In [1]: import numpy as np

In [2]: np.set_printoptions(precision=3, suppress=True, linewidth=140)

In [3]: def rd(a):
   ...:     return np.round(a, 3) + 0
   ...: 

In [4]: A = np.load("mat.npy")

In [5]: A
Out[5]: 
array([[ 1,  2,  1,  2],
       [-2,  0, -2,  0],
       [ 1,  2,  1,  2],
       [-2,  0, -2,  0]])

In [6]: rank = np.linalg.matrix_rank(A)

In [7]: rank
Out[7]: np.int64(2)

In [8]: ns = np.linalg.svd(A)[2][rank:].T

In [9]: rd(A @ ns)
Out[9]: 
array([[0., 0.],
       [0., 0.],
       [0., 0.],
       [0., 0.]])

In [10]: np.linalg.matrix_rank(A.T @ A), np.linalg.matrix_rank(A @ A.T)
Out[10]: (np.int64(2), np.int64(2))

In [11]: rd(ns @ ns.T)
Out[11]: 
array([[ 0.5,  0. , -0.5,  0. ],
       [ 0. ,  0.5,  0. , -0.5],
       [-0.5,  0. ,  0.5,  0. ],
       [ 0. , -0.5,  0. ,  0.5]])

In [12]: vec = np.array([5, -2, 3, 3])

In [13]: (A * vec).sum(axis=1)
Out[13]: array([ 10, -16,  10, -16])

In [14]: rng = np.random.default_rng(170592)

In [15]: other = A + rng.integers(-2, 3, (4, 2)) @ rng.integers(-2, 3, (2, 4))

In [16]: other
Out[16]: 
array([[-1,  0, -3,  2],
       [-3,  5,  4,  4],
       [ 0,  1, -1,  2],
       [-1,  1,  0,  0]])

In [17]: other - A
Out[17]: 
array([[-2, -2, -4,  0],
       [-1,  5,  6,  4],
       [-1, -1, -2,  0],
       [ 1,  1,  2,  0]])

In [18]: np.linalg.matrix_rank(other - A, tol=1e-8)
Out[18]: np.int64(2)

In [19]: np.abs(other - A).sum(axis=1)
Out[19]: array([ 8, 16,  4,  4])

In [20]: hat = np.triu(np.array([[3, -1, 0, 2], [1, 3, 0, -3], [1, 3, 1, 0], [0, -2, 3, -1]]), 1) + np.eye(4)

In [21]: other = hat @ A @ np.linalg.inv(hat)

In [22]: rd(np.poly(other))
Out[22]: array([ 1., -2., 16.,  0.,  0.])

In [23]: other
Out[23]: 
array([[-1.,  1., -1.,  7.],
       [ 4.,  4.,  4.,  4.],
       [ 1.,  3.,  1.,  9.],
       [-2., -2., -2., -2.]])

In [24]: hat @ A - A @ hat
Out[24]: 
array([[-2.,  1., -2.,  4.],
       [ 6., -2.,  6.,  4.],
       [ 0.,  1.,  0.,  4.],
       [ 0., -2.,  0.,  4.]])

In [25]: np.allclose(A @ A.T, A.T @ A)
Out[25]: False

In [26]: (A - A.T) / 2
Out[26]: 
array([[ 0.,  2.,  0.,  2.],
       [-2.,  0., -2.,  0.],
       [ 0.,  2.,  0.,  2.],
       [-2.,  0., -2.,  0.]])

In [27]: A @ A
Out[27]: 
array([[-6,  4, -6,  4],
       [-4, -8, -4, -8],
       [-6,  4, -6,  4],
       [-4, -8, -4, -8]])

In [28]: np.allclose(A, A.T)
Out[28]: False

In [29]: (A + A.T) / 2
Out[29]: 
array([[1., 0., 1., 0.],
       [0., 0., 0., 0.],
       [1., 0., 1., 0.],
       [0., 0., 0., 0.]])

In [30]: K = np.loadtxt("run0.csv", delimiter=",")

In [31]: K
Out[31]: 
array([[-3., -2., -1.],
       [ 0.,  1.,  2.],
       [ 3.,  4.,  5.],
       [ 6.,  7.,  8.]])

In [32]: # null space of dimension 1

In [33]: Uu, sig, vt = np.linalg.svd(A)

In [34]: np.argmax(sig[:-1] / (sig[1:] + 1e-6)) + 1
Out[34]: np.int64(2)

In [35]: rd(sig)
Out[35]: array([5.123, 3.123, 0.   , 0.   ])

In [36]: other = Uu[:, :2] @ np.diag(sig[:2]) @ vt[:2]

In [37]: rd(np.linalg.norm(A - other) / np.linalg.norm(A))
Out[37]: np.float64(0.0)

In [38]: np.linalg.matrix_rank(A, rtol=0.05)
Out[38]: np.int64(2)

In [39]: np.linalg.matrix_rank(other)
Out[39]: np.int64(2)

In [40]: Uu, sig, vt = np.linalg.svd(K)

In [41]: np.argmax(sig[:-1] / (sig[1:] + 1e-6)) + 1
Out[41]: np.int64(2)

In [42]: other = Uu[:, :2] @ np.diag(sig[:2]) @ vt[:2]

In [43]: rd(np.linalg.norm(K - other, 2)), rd(sig[2])
Out[43]: (np.float64(0.0), np.float64(0.0))

In [44]: np.linalg.matrix_rank(other)
Out[44]: np.int64(2)

In [45]: M = np.loadtxt("a.csv", delimiter=",")

In [46]: rd(M)
Out[46]: 
array([[ 4.293, -6.267,  6.474, -0.621],
       [ 1.404,  1.015, -4.013,  8.994],
       [ 3.349, -1.671, -1.385,  9.169],
       [ 2.789, -5.349,  6.76 , -4.233],
       [-5.161,  5.417, -3.547, -5.607],
       [-5.195,  5.717, -4.1  , -4.85 ],
       [ 4.709, -6.352,  6.057,  0.886],
       [ 5.189, -5.626,  3.926,  5.099],
       [ 4.725, -4.129,  1.589,  7.622],
       [-2.015,  4.698, -6.552,  5.562],
       [-4.568,  6.34 , -6.232, -0.326],
       [-3.017,  5.523, -6.785,  3.788],
       [ 5.19 , -5.879,  4.431,  4.345],
       [ 4.785, -4.267,  1.779,  7.465],
       [ 4.993, -6.277,  5.504,  2.318],
       [-5.195,  5.796, -4.258, -4.614],
       [-3.731,  5.998, -6.73 ,  2.194],
       [ 5.191, -5.643,  3.958,  5.054],
       [ 3.246, -5.687,  6.792, -3.314],
       [ 3.417, -1.776, -1.271,  9.141],
       [-1.355, -1.077,  4.067, -8.97 ],
       [ 5.173, -5.985,  4.667,  3.955],
       [-4.572,  3.802, -1.15 , -7.957],
       [ 3.867, -6.074,  6.689, -1.844],
       [-0.647,  3.369, -5.825,  7.369],
       [ 4.733, -6.352,  6.022,  0.989],
       [-2.84 ,  0.912,  2.185, -9.291]])

In [47]: Uu, sig, vt = np.linalg.svd(M)

In [48]: rd(sig)
Out[48]: array([41.649, 31.07 ,  0.   ,  0.   ])

In [49]: other = Uu[:, :2] @ np.diag(sig[:2]) @ vt[:2]

In [50]: rd(other)
Out[50]: 
array([[ 4.293, -6.267,  6.474, -0.621],
       [ 1.404,  1.015, -4.013,  8.994],
       [ 3.349, -1.671, -1.385,  9.169],
       [ 2.789, -5.349,  6.76 , -4.233],
       [-5.161,  5.417, -3.547, -5.607],
       [-5.195,  5.717, -4.1  , -4.85 ],
       [ 4.709, -6.352,  6.057,  0.886],
       [ 5.189, -5.626,  3.926,  5.099],
       [ 4.725, -4.129,  1.589,  7.622],
       [-2.015,  4.698, -6.552,  5.562],
       [-4.568,  6.34 , -6.232, -0.326],
       [-3.017,  5.523, -6.785,  3.788],
       [ 5.19 , -5.879,  4.431,  4.345],
       [ 4.785, -4.267,  1.779,  7.465],
       [ 4.993, -6.277,  5.504,  2.318],
       [-5.195,  5.796, -4.258, -4.614],
       [-3.731,  5.998, -6.73 ,  2.194],
       [ 5.191, -5.643,  3.958,  5.054],
       [ 3.246, -5.687,  6.792, -3.314],
       [ 3.417, -1.776, -1.271,  9.141],
       [-1.355, -1.077,  4.067, -8.97 ],
       [ 5.173, -5.985,  4.667,  3.955],
       [-4.572,  3.802, -1.15 , -7.957],
       [ 3.867, -6.074,  6.689, -1.844],
       [-0.647,  3.369, -5.825,  7.369],
       [ 4.733, -6.352,  6.022,  0.989],
       [-2.84 ,  0.912,  2.185, -9.291]])

In [51]: rd(np.linalg.norm(M - other) / np.linalg.norm(M))
Out[51]: np.float64(0.0)

In [52]: rd(np.abs(M - other).max())
Out[52]: np.float64(0.0)

In [53]: np.linalg.matrix_rank(M, rtol=0.05)
Out[53]: np.int64(2)

In [54]: Xs = other - other.mean(axis=0)

In [55]: Uu, sig, vt = np.linalg.svd(Xs, full_matrices=False)

In [56]: np.abs(Uu[:, 0]).argmax()
Out[56]: np.int64(10)

In [57]: (np.sign(Uu[:, 0]) == np.sign(Uu[0, 0])).astype(int)
Out[57]: array([1, 0, 1, 1, 0, 0, 1, 1, 1, 0, 0, 0, 1, 1, 1, 0, 0, 1, 1, 1, 0, 1, 0, 1, 0, 1, 0])

In [58]: rd((sig ** 2).sum() ** 2 / (sig ** 4).sum())
Out[58]: np.float64(1.868)

In [59]: np.abs(vt[0]).argmax()
Out[59]: np.int64(1)

In [60]: rd(vt[0] * np.sign(vt[0, np.abs(vt[0]).argmax()]))
Out[60]: array([-0.5  ,  0.627, -0.547, -0.239])

In [61]: rd(Xs.mean(axis=0))
Out[61]: array([0., 0., 0., 0.])

In [62]: Xs = M - M.mean(axis=0)

In [63]: V = np.linalg.svd(Xs)[2][:2]

In [64]: other = Xs - Xs @ V.T @ V

In [65]: rd(np.linalg.norm(other) / np.linalg.norm(Xs))
Out[65]: np.float64(0.0)

In [66]: rd((Xs @ V.T).std(axis=0))
Out[66]: array([7.782, 5.929])

In [67]: np.linalg.norm(other, axis=1).round(6).argmax()
Out[67]: np.int64(0)

In [68]: [round(float(x), 3) for x in np.linalg.svd(M, compute_uv=False)[:3]]
Out[68]: [41.649, 31.07, 0.0]

In [69]: rd(np.linalg.norm(M, 2) / np.linalg.norm(M))
Out[69]: np.float64(0.802)

In [70]: data = np.loadtxt("test9.csv", delimiter=",")

In [71]: data
Out[71]: 
array([[ 12.,  -4.,  -7.,  -3.,   6.,  -7.],
       [  2., -45.,  -5.,  -8.,  -5.,   7.],
       [  6.,   6., -94.,  -3.,   8.,   7.],
       [  7.,   7.,  -8., -33.,   0.,  -1.],
       [ -6.,   2.,   4.,   4.,  33.,  -2.],
       [ -3.,  -9.,   8.,  -4.,   1.,  17.]])

In [72]: labels = rng.permutation(6)

In [73]: labels
Out[73]: array([5, 0, 4, 1, 3, 2])

In [74]: other = data[labels][:, labels]

In [75]: np.diag(other)
Out[75]: array([ 17.,  12.,  33., -45., -33., -94.])

In [76]: other
Out[76]: 
array([[ 17.,  -3.,   1.,  -9.,  -4.,   8.],
       [ -7.,  12.,   6.,  -4.,  -3.,  -7.],
       [ -2.,  -6.,  33.,   2.,   4.,   4.],
       [  7.,   2.,  -5., -45.,  -8.,  -5.],
       [ -1.,   7.,   0.,   7., -33.,  -8.],
       [  7.,   6.,   8.,   6.,  -3., -94.]])

In [77]: rd(np.sort(np.abs(np.linalg.eigvals(other))))
Out[77]: array([ 9.555, 19.627, 31.52 , 38.558, 38.558, 93.83 ])

In [78]: np.trace(other)
Out[78]: np.float64(-110.0)
